$ python -q
>>> import numpy as np
>>> from numpy import linalg as LA
>>> np.set_printoptions(suppress=True, linewidth=160)
>>> def rnd(a):
...     return np.round(a, 3) + 0
... 
>>> E = np.load("w.npy")
>>> print(E)
[[ 2  0  0  0]
 [ 3 -2  0  0]
 [ 0  0  2  0]
 [ 0  0  3 -2]]
>>> print((E != 0).astype(int))
[[1 0 0 0]
 [1 1 0 0]
 [0 0 1 0]
 [0 0 1 1]]
>>> print(rnd(LA.det(E)))
16.0
>>> blk = np.stack([E, -2 * E, E[::-1]])
>>> print(rnd(LA.norm(blk, axis=(1, 2))))
[ 5.831 11.662  5.831]
>>> print(blk.shape)
(3, 4, 4)
>>> print(rnd(LA.det(blk)))
[ 16. 256.  16.]
>>> print(LA.matrix_rank(blk.reshape(3, -1)))
2
>>> mat = np.array([[6, 4, 6], [6, 6, 4], [4, 6, 6]])
>>> vec = np.array([1, 0, 1])
>>> target = mat @ vec
>>> print(target)
[12 10 10]
>>> print(rnd(LA.solve(mat, mat[:, 2])))
[0. 0. 1.]
>>> print(rnd(LA.solve(mat, target + mat[:, 1])))
[1. 1. 1.]
>>> print(np.sort(np.abs(np.fft.fft(mat[0]))), rnd(np.sort(LA.svd(mat, compute_uv=False))))
[ 2.  2. 16.] [ 2.  2. 16.]
>>> f = np.array([5, -5, 0])
>>> Y = mat + np.outer(f, np.eye(3)[0])
>>> print(LA.matrix_rank(Y - mat))
1
>>> m1 = np.load("m.npy")
>>> print(rnd(m1))
[[0.15  0.    0.45  0.35  0.05 ]
 [0.172 0.103 0.276 0.241 0.207]
 [0.    0.2   0.32  0.24  0.24 ]
 [0.111 0.222 0.222 0.222 0.222]
 [0.194 0.258 0.    0.29  0.258]]
>>> print(np.allclose(m1 @ m1.T, m1.T @ m1))
False
>>> print(rnd(LA.det(m1)))
0.0
>>> print(rnd(np.trace(m1)))
1.054
>>> print(m1.sum(axis=1))
[1. 1. 1. 1. 1.]
>>> print(rnd(np.sort(np.abs(LA.eigvals(m1)))[::-1]))
[1.    0.238 0.238 0.067 0.067]
>>> print(rnd(LA.matrix_power(m1, 100)))
[[0.118 0.177 0.235 0.259 0.211]
 [0.118 0.177 0.235 0.259 0.211]
 [0.118 0.177 0.235 0.259 0.211]
 [0.118 0.177 0.235 0.259 0.211]
 [0.118 0.177 0.235 0.259 0.211]]
>>> p = np.eye(5)[3]
>>> for _ in range(3):
...     p = p @ m1
...     print(p.round(3))
... 
[0.111 0.222 0.222 0.222 0.222]
[0.123 0.174 0.232 0.26  0.212]
[0.118 0.177 0.235 0.26  0.21 ]
>>> f = np.array([3, 0, 6, -7, -1])
>>> Y = m1 + np.outer(f, np.eye(5)[0])
>>> print(LA.matrix_rank(Y - m1))
1
>>> arr = np.load("a.npy")
>>> print(arr)
[[ 2  0  3  4]
 [ 1 -1  2  3]
 [ 2  0  3  4]]
>>> U, s, vt = LA.svd(arr)
>>> evecs = vt[:(s > 1e-8).sum()]
>>> rng = np.random.default_rng(88)
>>> vec = arr[2] + -3 * arr[0] + rng.integers(2) * np.eye(4)[2]
>>> print(vec)
[-4.  0. -5. -8.]
>>> print(np.allclose(evecs.T @ evecs @ vec, vec))
False
>>> print(LA.matrix_rank(np.vstack([arr, vec])))
3
>>> W0 = np.loadtxt("dump.csv", delimiter=",")
>>> print(W0)
[[-14.082   4.849 -27.514]
 [ -9.001   5.521  -7.555]
 [ -8.326   5.343  -5.423]
 [ -5.565   3.619   0.572]
 [ -4.721   2.801   1.219]
 [ -3.468   1.568   1.207]
 [ -2.516   0.808   0.777]
 [ -2.164   0.588   0.601]
 [ -0.194   0.004   0.005]
 [  1.251   0.156   0.217]
 [  1.93    0.355   0.508]
 [  2.587   0.61    0.896]
 [  3.087   0.84    1.257]
 [  6.637   3.141   5.136]
 [  7.238   3.617   5.981]
 [  8.022   4.267   7.15 ]
 [ 25.538  23.171  44.9  ]
 [ 29.896  28.535  56.307]
 [ 32.006  31.183  62.008]
 [ 34.085  33.819  67.721]
 [ 34.712  34.618  69.463]
 [ 41.557  43.482  88.961]
 [ 42.328  44.492  91.205]]
>>> Xs = W0 - W0.mean(axis=0)
>>> evecs = LA.svd(Xs)[2][:1]
>>> Y = Xs - Xs @ evecs.T @ evecs
>>> print(rnd((Xs @ evecs.T).std(axis=0)))
[40.636]
>>> print(rnd(Y.std(axis=0)))
[2.928 3.465 1.357]
>>> print(rnd(np.cov(Xs @ evecs.T, rowvar=False)))
1726.378
>>> Xs = (W0 - W0.mean(axis=0)) / W0.std(axis=0)
>>> print(rnd(Xs.std(axis=0)))
[1. 1. 1.]
>>> b = LA.lstsq(np.delete(Xs, 0, axis=1), Xs[:, 0])[0]
>>> print(rnd(1 - np.var(Xs[:, 0] - np.delete(Xs, 0, axis=1) @ b)))
0.968
>>> print((E + E.T) / 2)
[[ 2.   1.5  0.   0. ]
 [ 1.5 -2.   0.   0. ]
 [ 0.   0.   2.   1.5]
 [ 0.   0.   1.5 -2. ]]
>>> print(LA.matrix_power(E, 4))
[[16  0  0  0]
 [ 0 16  0  0]
 [ 0  0 16  0]
 [ 0  0  0 16]]
